% ipython --no-banner

In [1]: import numpy as np

In [2]: from numpy import linalg as LA

In [3]: np.set_printoptions(precision=2, suppress=True, linewidth=160)

In [4]: tidy = lambda a: np.round(a, 2) + 0

In [5]: A = np.load("arr.npy")

In [6]: A
Out[6]: 
array([[ 1, -1,  1],
       [ 1,  0,  0],
       [ 1,  1,  1],
       [ 1,  2,  4],
       [ 1,  3,  9],
       [ 1,  4, 16]])

In [7]: left, sigma, vt = LA.svd(A)

In [8]: np.argmax(sigma[:-1] / (sigma[1:] + 1e-6)) + 1
Out[8]: np.int64(1)

In [9]: B = left[:, :1] @ np.diag(sigma[:1]) @ vt[:1]

In [10]: tidy(LA.norm(A - B, 2)), tidy(sigma[1])
Out[10]: (np.float64(1.86), np.float64(1.86))

In [11]: np.argsort(-LA.norm(A, axis=0).round(6), kind="stable")[:3]
Out[11]: array([2, 1, 0])

In [12]: tidy(np.abs(LA.svd(A)[2][-1]))
Out[12]: array([0.63, 0.76, 0.16])

In [13]: LA.matrix_rank(A, rtol=0.1)
Out[13]: np.int64(1)

In [14]: LA.cond(A) > 100
Out[14]: np.False_

In [15]: J = np.load("dump.npy")

In [16]: J
Out[16]: 
array([[ 3,  3,  3,  3,  3,  3,  3],
       [ 3,  6,  6,  6,  6,  6,  6],
       [ 3,  6,  9,  9,  9,  9,  9],
       [ 3,  6,  9, 12, 12, 12, 12],
       [ 3,  6,  9, 12, 15, 15, 15],
       [ 3,  6,  9, 12, 15, 18, 18],
       [ 3,  6,  9, 12, 15, 18, 21]])

In [17]: evals, V = LA.eigh(J)

In [18]: x0 = np.array([-2, -3, 1, 2, -1, 0, 0])

In [19]: tidy(V * np.maximum(evals, 0) @ V.T)
Out[19]: 
array([[ 3.,  3.,  3.,  3.,  3.,  3.,  3.],
       [ 3.,  6.,  6.,  6.,  6.,  6.,  6.],
       [ 3.,  6.,  9.,  9.,  9.,  9.,  9.],
       [ 3.,  6.,  9., 12., 12., 12., 12.],
       [ 3.,  6.,  9., 12., 15., 15., 15.],
       [ 3.,  6.,  9., 12., 15., 18., 18.],
       [ 3.,  6.,  9., 12., 15., 18., 21.]])

In [20]: Lm = LA.cholesky(J)

In [21]: tidy(Lm)
Out[21]: 
array([[1.73, 0.  , 0.  , 0.  , 0.  , 0.  , 0.  ],
       [1.73, 1.73, 0.  , 0.  , 0.  , 0.  , 0.  ],
       [1.73, 1.73, 1.73, 0.  , 0.  , 0.  , 0.  ],
       [1.73, 1.73, 1.73, 1.73, 0.  , 0.  , 0.  ],
       [1.73, 1.73, 1.73, 1.73, 1.73, 0.  , 0.  ],
       [1.73, 1.73, 1.73, 1.73, 1.73, 1.73, 0.  ],
       [1.73, 1.73, 1.73, 1.73, 1.73, 1.73, 1.73]])

In [22]: tidy(np.diag(Lm) ** 2)
Out[22]: array([3., 3., 3., 3., 3., 3., 3.])

In [23]: f, r1 = A[3], A[2]

In [24]: f @ r1
Out[24]: np.int64(7)

In [25]: pr = (f @ r1) / (f @ f) * f

In [26]: tidy(r1 - pr)
Out[26]: array([ 0.67,  0.33, -0.33])

In [27]: LA.matrix_rank(np.outer(f, r1))
Out[27]: np.int64(1)

In [28]: tidy(LA.norm(f + r1) ** 2 + LA.norm(f - r1) ** 2)
Out[28]: np.float64(48.0)

In [29]: mat = np.load("w.npy")

In [30]: mat
Out[30]: 
array([[ 3.36,  9.44, -0.18,  3.52],
       [ 3.99, 10.28, -1.48,  3.79],
       [ 2.63,  7.56,  1.49,  3.01],
       [ 3.94,  9.29, -0.88,  1.74],
       [ 4.91,  9.64,  1.96,  3.75],
       [ 3.03,  8.3 , -0.58,  2.79],
       [ 2.9 ,  9.47,  1.03,  2.99],
       [ 2.73, 12.01,  0.16,  3.41],
       [ 3.81,  7.13,  0.86,  3.26],
       [ 3.13, 10.42, -0.72,  0.97],
       [ 3.75,  9.77,  0.56,  0.97],
       [ 1.87,  7.4 , -0.12,  4.41],
       [ 3.03,  9.63,  0.03,  3.29],
       [ 2.67,  6.86, -1.36,  1.65],
       [ 2.28, 10.45,  0.65,  1.59],
       [ 3.02,  8.98,  0.62,  5.67],
       [ 3.31,  8.97, -0.16,  4.28],
       [ 2.56,  7.95, -0.48,  2.56]])

In [31]: B = np.c_[A[:, :1] @ np.array([[2]]), np.array([2, -8, -7, 6, -7, 2])]

In [32]: B
Out[32]: 
array([[ 2,  2],
       [ 2, -8],
       [ 2, -7],
       [ 2,  6],
       [ 2, -7],
       [ 2,  2]])

In [33]: LA.matrix_rank(B)
Out[33]: np.int64(2)
